In [1]: import numpy as np

In [2]: from numpy import linalg as LA

In [3]: np.set_printoptions(precision=3, suppress=True, linewidth=100, floatmode="fixed")

In [4]: def rd(a):
   ...:     return np.round(a, 3) + 0
   ...: 

In [5]: O, _ = LA.qr(np.array([[-0.6, 0.5, -0.5, -0.5, 1.5, 0.6],
   ...:     [-0.8, -0.3, 2.5, -0.3, -2.1, -1.0],
   ...:     [0.3, 0.2, -1.1, -0.1, 0.6, 0.7],
   ...:     [-2.4, 1.6, -1.4, 0.1, -0.8, 1.2],
   ...:     [1.0, -1.7, -0.3, 0.6, -0.4, 1.3],
   ...:     [0.1, -0.8, 0.2, 2.2, 0.1, -0.3]]))

In [6]: E = O[:, :6]

In [7]: rd(E)
Out[7]: 
array([[-0.214,  0.045, -0.129,  0.272, -0.920,  0.120],
       [-0.285, -0.557,  0.650,  0.198,  0.056,  0.378],
       [ 0.107,  0.265, -0.273,  0.021,  0.151,  0.906],
       [-0.856, -0.074, -0.438,  0.025,  0.258, -0.053],
       [ 0.357, -0.629, -0.508,  0.458,  0.088, -0.037],
       [ 0.036, -0.465, -0.189, -0.822, -0.230,  0.133]])

In [8]: rng = np.random.default_rng(528044)

In [9]: lab = rng.permutation(6)

In [10]: B = E[:, lab] * rng.choice([-1, 1], 6)

In [11]: rd(B)
Out[11]: 
array([[ 0.129, -0.045, -0.920,  0.272,  0.214,  0.120],
       [-0.650,  0.557,  0.056,  0.198,  0.285,  0.378],
       [ 0.273, -0.265,  0.151,  0.021, -0.107,  0.906],
       [ 0.438,  0.074,  0.258,  0.025,  0.856, -0.053],
       [ 0.508,  0.629,  0.088,  0.458, -0.357, -0.037],
       [ 0.189,  0.465, -0.230, -0.822, -0.036,  0.133]])

In [12]: Uu, _, VT = LA.svd(E.T @ B)

In [13]: rd(Uu @ VT)
Out[13]: 
array([[ 0.000,  0.000,  0.000,  0.000, -1.000,  0.000],
       [ 0.000, -1.000,  0.000,  0.000,  0.000,  0.000],
       [-1.000,  0.000,  0.000,  0.000,  0.000,  0.000],
       [ 0.000,  0.000,  0.000,  1.000,  0.000,  0.000],
       [ 0.000,  0.000,  1.000,  0.000,  0.000,  0.000],
       [ 0.000,  0.000,  0.000,  0.000,  0.000,  1.000]])

In [14]: rd(LA.lstsq(E, B)[0])
Out[14]: 
array([[ 0.000,  0.000,  0.000,  0.000, -1.000,  0.000],
       [ 0.000, -1.000,  0.000,  0.000,  0.000,  0.000],
       [-1.000,  0.000,  0.000,  0.000,  0.000,  0.000],
       [ 0.000,  0.000,  0.000,  1.000,  0.000,  0.000],
       [ 0.000,  0.000,  1.000,  0.000,  0.000,  0.000],
       [ 0.000,  0.000,  0.000,  0.000,  0.000,  1.000]])
